$ ipython --no-banner

In [1]: import numpy as np

In [2]: np.set_printoptions(precision=1, suppress=True, linewidth=120, floatmode="fixed")

In [3]: A2 = np.array([[-7, 1], [6, 4]])

In [4]: C = np.array([[0, 2], [0, 1]])

In [5]: E = np.kron(A2, C)

In [6]: print(E)
[[  0 -14   0   2]
 [  0  -7   0   1]
 [  0  12   0   8]
 [  0   6   0   4]]

In [7]: x = np.array([0, -1, 0, 1])

In [8]: h = np.maximum(E @ x, 0)

In [9]: print(np.maximum(E @ (3 * x), 0))
[48 24  0  0]

In [10]: print(np.maximum(E @ x, 0) - np.maximum(-E @ x, 0))
[16  8 -4 -2]

In [11]: left, sv, Vt = np.linalg.svd(E, full_matrices=False)

In [12]: print(np.cumsum(sv ** 2) / np.sum(sv ** 2))
[0.9 1.0 1.0 1.0]

In [13]: print(np.abs(left[:, 0]).round(6).argmax())
2

In [14]: rng = np.random.default_rng(556749)

In [15]: lab = rng.permutation(4)

In [16]: print(lab)
[3 2 0 1]

In [17]: A2 = E[lab][:, lab]

In [18]: print(np.sort(np.abs(np.linalg.eigvals(A2))))
[0.0 0.0 4.5 7.5]

In [19]: print(A2)
[[  4   0   0   6]
 [  8   0   0  12]
 [  2   0   0 -14]
 [  1   0   0  -7]]

In [20]: print(np.trace(A2))
-3

In [21]: lab = rng.integers(0, 3, 4)

In [22]: arr = (lab[:, None] == lab) * 4 + np.eye(4)

In [23]: print(arr)
[[5.0 0.0 0.0 0.0]
 [0.0 5.0 4.0 4.0]
 [0.0 4.0 5.0 4.0]
 [0.0 4.0 4.0 5.0]]

In [24]: L = np.linalg.cholesky(arr)

In [25]: print(arr / np.sqrt(np.outer(np.diag(arr), np.diag(arr))))
[[1.0 0.0 0.0 0.0]
 [0.0 1.0 0.8 0.8]
 [0.0 0.8 1.0 0.8]
 [0.0 0.8 0.8 1.0]]

In [26]: print(np.linalg.eigvalsh(arr).min() > 0)
True

In [27]: print(L @ L.T)
[[5.0 0.0 0.0 0.0]
 [0.0 5.0 4.0 4.0]
 [0.0 4.0 5.0 4.0]
 [0.0 4.0 4.0 5.0]]

In [28]: print(round(np.prod(np.diag(L)) ** 2, 1), round(float(np.linalg.det(arr)), 1))
65.0 65.0

In [29]: feats = np.load("layer2.npy")

In [30]: print(feats)
[[2 0 6 5]
 [0 0 9 8]
 [4 2 7 7]
 [4 3 2 5]
 [9 6 4 5]
 [0 8 5 8]
 [9 3 8 0]
 [9 3 8 0]]

In [31]: A2 = feats / np.linalg.norm(feats, axis=1, keepdims=True)

In [32]: G = A2 @ A2.T

In [33]: print((G - 2 * np.eye(8)).round(6).argmax(axis=1))
[2 0 0 4 3 3 7 6]

In [34]: print(np.argwhere(np.triu(np.abs(G) > 0.95, 1)))
[[0 1]
 [0 2]
 [6 7]]

In [35]: print(G[5])
[0.7 0.7 0.8 0.8 0.7 1.0 0.4 0.4]

In [36]: print(G)
[[1.0 1.0 1.0 0.8 0.7 0.7 0.7 0.7]
 [1.0 1.0 0.9 0.7 0.5 0.7 0.5 0.5]
 [1.0 0.9 1.0 0.9 0.8 0.8 0.7 0.7]
 [0.8 0.7 0.9 1.0 0.9 0.8 0.7 0.7]
 [0.7 0.5 0.8 0.9 1.0 0.7 0.8 0.8]
 [0.7 0.7 0.8 0.8 0.7 1.0 0.4 0.4]
 [0.7 0.5 0.7 0.7 0.8 0.4 1.0 1.0]
 [0.7 0.5 0.7 0.7 0.8 0.4 1.0 1.0]]

In [37]: print(np.linalg.norm(A2, axis=1))
[1.0 1.0 1.0 1.0 1.0 1.0 1.0 1.0]

In [38]: A2 = np.array([[-2, -3],
    ...:     [1, 3],
    ...:     [-4, -5],
    ...:     [-5, -2],
    ...:     [5, -3],
    ...:     [-5, 5],
    ...:     [5, 0],
    ...:     [2, -3]])

In [39]: print(A2.T @ G.T)
[[-4.3 -5.6 -4.3 -4.1 -1.4 -6.5  2.0  2.0]
 [-6.9 -5.1 -7.6 -7.5 -8.5 -3.9 -8.9 -8.9]]

In [40]: print(np.linalg.matrix_rank(G @ A2))
2

In [41]: W0 = np.array([[2.0, 0.0, -1.0, 0.0],
    ...:     [0.0, 2.0, -2.0, 0.0],
    ...:     [0.0, 0.0, 1.0, 0.0],
    ...:     [0.0, 0.0, 0.0, 1.0]])

In [42]: print([int(np.linalg.matrix_rank(np.linalg.matrix_power(W0, p))) for p in range(1, 5)])
[4, 4, 4, 4]

In [43]: print(np.prod(np.diag(W0)), round(np.linalg.det(W0), 1))
4.0 4.0

In [44]: print(np.linalg.matrix_power(W0 - np.diag(np.diag(W0)), 4))
[[0.0 0.0 0.0 0.0]
 [0.0 0.0 0.0 0.0]
 [0.0 0.0 0.0 0.0]
 [0.0 0.0 0.0 0.0]]

In [45]: proj = np.triu(np.array([[-1, 1, 2, 1], [1, 1, 2, -1], [1, 1, 3, -2], [-1, -1, 0, -1]]), 1) + np.eye(4)

In [46]: A2 = proj @ W0 @ np.linalg.inv(proj)

In [47]: print(np.poly(A2))
[  1.0  -6.0  13.0 -12.0   4.0]

In [48]: print(A2)
[[  2.0   0.0  -5.0 -11.0]
 [  0.0   2.0  -4.0  -7.0]
 [  0.0   0.0   1.0   0.0]
 [  0.0   0.0   0.0   1.0]]

In [49]: print(np.linalg.matrix_rank(A2))
4

In [50]: lab = rng.permutation(4)

In [51]: A2 = W0[:, lab] * rng.choice([-1, 1], 4)

In [52]: print(A2)
[[-2.0 -1.0  0.0  0.0]
 [-0.0 -2.0  0.0  2.0]
 [-0.0  1.0  0.0  0.0]
 [-0.0  0.0  1.0  0.0]]

In [53]: left, _, Vt = np.linalg.svd(W0.T @ A2)

In [54]: print(lab)
[0 2 3 1]

In [55]: print(np.round(left @ Vt, 1) + 0)
[[-1.0  0.0  0.0  0.0]
 [ 0.0  0.0  0.0  1.0]
 [ 0.0  1.0  0.0  0.0]
 [ 0.0  0.0  1.0  0.0]]

In [56]: print(np.round(np.linalg.lstsq(W0, A2)[0], 1) + 0)
[[-1.0  0.0  0.0  0.0]
 [ 0.0  0.0  0.0  1.0]
 [ 0.0  1.0  0.0  0.0]
 [ 0.0  0.0  1.0  0.0]]
